$ ipython --no-banner

In [1]: import numpy as np

In [2]: import numpy.linalg as la

In [3]: np.set_printoptions(suppress=True, linewidth=100)

In [4]: arr = 0.2 ** np.abs(np.subtract.outer(np.arange(6), np.arange(6)))

In [5]: arr.round(3) + 0
Out[5]: 
array([[1.   , 0.2  , 0.04 , 0.008, 0.002, 0.   ],
       [0.2  , 1.   , 0.2  , 0.04 , 0.008, 0.002],
       [0.04 , 0.2  , 1.   , 0.2  , 0.04 , 0.008],
       [0.008, 0.04 , 0.2  , 1.   , 0.2  , 0.04 ],
       [0.002, 0.008, 0.04 , 0.2  , 1.   , 0.2  ],
       [0.   , 0.002, 0.008, 0.04 , 0.2  , 1.   ]])

In [6]: x = np.array([-1, 4, -1, -1, -2, 1])

In [7]: h1 = np.maximum(arr @ x, 0)

In [8]: np.round(np.tanh(arr @ x), 3)
Out[8]: array([-0.246,  0.998, -0.472, -0.887, -0.965,  0.507])

In [9]: np.flatnonzero(h1 > 1e-9)
Out[9]: array([1, 5])

In [10]: vals, evecs = la.eigh(arr)

In [11]: print(vals.round(3))
[0.687 0.752 0.867 1.034 1.238 1.423]

In [12]: np.round(evecs.T @ evecs, 3) + 0
Out[12]: 
array([[1., 0., 0., 0., 0., 0.],
       [0., 1., 0., 0., 0., 0.],
       [0., 0., 1., 0., 0., 0.],
       [0., 0., 0., 1., 0., 0.],
       [0., 0., 0., 0., 1., 0.],
       [0., 0., 0., 0., 0., 1.]])

In [13]: np.round(evecs.T @ arr @ evecs, 3) + 0
Out[13]: 
array([[0.687, 0.   , 0.   , 0.   , 0.   , 0.   ],
       [0.   , 0.752, 0.   , 0.   , 0.   , 0.   ],
       [0.   , 0.   , 0.867, 0.   , 0.   , 0.   ],
       [0.   , 0.   , 0.   , 1.034, 0.   , 0.   ],
       [0.   , 0.   , 0.   , 0.   , 1.238, 0.   ],
       [0.   , 0.   , 0.   , 0.   , 0.   , 1.423]])

In [14]: (vals > 1e-8).sum(), (vals < -1e-8).sum()
Out[14]: (np.int64(6), np.int64(0))

In [15]: data = -2 * np.eye(6) + np.ones((6, 6))

In [16]: data
Out[16]: 
array([[-1.,  1.,  1.,  1.,  1.,  1.],
       [ 1., -1.,  1.,  1.,  1.,  1.],
       [ 1.,  1., -1.,  1.,  1.,  1.],
       [ 1.,  1.,  1., -1.,  1.,  1.],
       [ 1.,  1.,  1.,  1., -1.,  1.],
       [ 1.,  1.,  1.,  1.,  1., -1.]])

In [17]: print(round(la.eigvalsh(data).min(), 3))
-2.0

In [18]: [round(float(la.det(data[:i, :i])), 2) + 0 for i in range(1, 7)]
Out[18]: [-1.0, 0.0, 4.0, -16.0, 48.0, -128.0]

In [19]: vals, evecs = la.eigh(data)

In [20]: (vals > 1e-8).sum(), (vals < -1e-8).sum()
Out[20]: (np.int64(1), np.int64(5))

In [21]: print(np.round(evecs @ np.diag(vals) @ evecs.T, 3))
[[-1.  1.  1.  1.  1.  1.]
 [ 1. -1.  1.  1.  1.  1.]
 [ 1.  1. -1.  1.  1.  1.]
 [ 1.  1.  1. -1.  1.  1.]
 [ 1.  1.  1.  1. -1.  1.]
 [ 1.  1.  1.  1.  1. -1.]]

In [22]: np.round(la.svd(data, compute_uv=False), 3)
Out[22]: array([4., 2., 2., 2., 2., 2.])

In [23]: np.round(evecs.T @ data @ evecs, 3) + 0
Out[23]: 
array([[-2.,  0.,  0.,  0.,  0.,  0.],
       [ 0., -2.,  0.,  0.,  0.,  0.],
       [ 0.,  0., -2.,  0.,  0.,  0.],
       [ 0.,  0.,  0., -2.,  0.,  0.],
       [ 0.,  0.,  0.,  0., -2.,  0.],
       [ 0.,  0.,  0.,  0.,  0.,  4.]])

In [24]: Q, evecs = la.qr(data[:, :4])[0], la.qr(data[:, 4:])[0]

In [25]: sv = la.svd(Q.T @ evecs, compute_uv=False)

In [26]: (sv > 0.9).sum()
Out[26]: np.int64(0)

In [27]: sv.round(3) + 0
Out[27]: array([0.577, 0.   ])

In [28]: round(la.norm(Q @ Q.T - evecs @ evecs.T, 2), 3)
Out[28]: np.float64(1.0)

In [29]: Y = np.array([[-1, 2, -2],
    ...:     [1, 1, 3],
    ...:     [3, 1, 1],
    ...:     [-1, 2, 0],
    ...:     [-2, 1, -2],
    ...:     [-2, 2, 1]])

In [30]: data @ Y
Out[30]: 
array([[ 0.,  5.,  5.],
       [-4.,  7., -5.],
       [-8.,  7., -1.],
       [ 0.,  5.,  1.],
       [ 2.,  7.,  5.],
       [ 2.,  5., -1.]])

In [31]: np.einsum("ik,kj->ji", data, Y)
Out[31]: 
array([[ 0., -4., -8.,  0.,  2.,  2.],
       [ 5.,  7.,  7.,  5.,  7.,  5.],
       [ 5., -5., -1.,  1.,  5., -1.]])

In [32]: np.einsum("ij,ij->i", data, data)
Out[32]: array([6., 6., 6., 6., 6., 6.])

In [33]: Y = np.array([[0, 2], [0, -3]])

In [34]: F = np.triu(Y)

In [35]: F
Out[35]: 
array([[ 0,  2],
       [ 0, -3]])

In [36]: # triangular, det is the product of the diagonal

In [37]: Uu, sv, Vh = la.svd(F)

In [38]: sv.round(3)
Out[38]: array([3.606, 0.   ])

In [39]: Y = Uu[:, :1] @ np.diag(sv[:1]) @ Vh[:1]

In [40]: la.matrix_rank(Y)
Out[40]: np.int64(1)

In [41]: la.matrix_rank(F, rtol=0.05)
Out[41]: np.int64(1)

In [42]: x = np.array([2, 0])

In [43]: print(F @ x)
[0 0]

In [44]: (F @ x).argmax()
Out[44]: np.int64(0)

In [45]: np.sign((F @ x).round(6))
Out[45]: array([0, 0])

In [46]: F @ np.ones(2)
Out[46]: array([ 2., -3.])

In [47]: F @ np.eye(2)[0]
Out[47]: array([0., 0.])

In [48]: la.cond(F) > 100
Out[48]: np.True_

In [49]: P = np.triu(np.array([[2, -2], [-6, 2]]), 1) + np.eye(2)

In [50]: Y = P @ F @ la.inv(P)

In [51]: np.poly(Y)
Out[51]: array([1., 3., 0.])

In [52]: P @ F - F @ P
Out[52]: 
array([[0., 6.],
       [0., 0.]])

In [53]: np.trace(Y), np.trace(F)
Out[53]: (np.float64(-3.0), np.int64(-3))

In [54]: X = np.load("m.npy")

In [55]: X
Out[55]: 
array([[3, 0, 0, 0, 0],
       [0, 3, 0, 0, 0],
       [0, 0, 3, 0, 0],
       [0, 0, 0, 0, 0],
       [0, 0, 0, 0, 0]])

In [56]: # 5 groups of indices that never mix

In [57]: print(np.abs(np.diag(la.qr(X)[1])) > 1e-9)
[ True  True  True False False]

In [58]: np.unique(X.round(6), axis=0).shape
Out[58]: (4, 5)

In [59]: round(np.trace(la.pinv(X) @ X), 3)
Out[59]: np.float64(3.0)
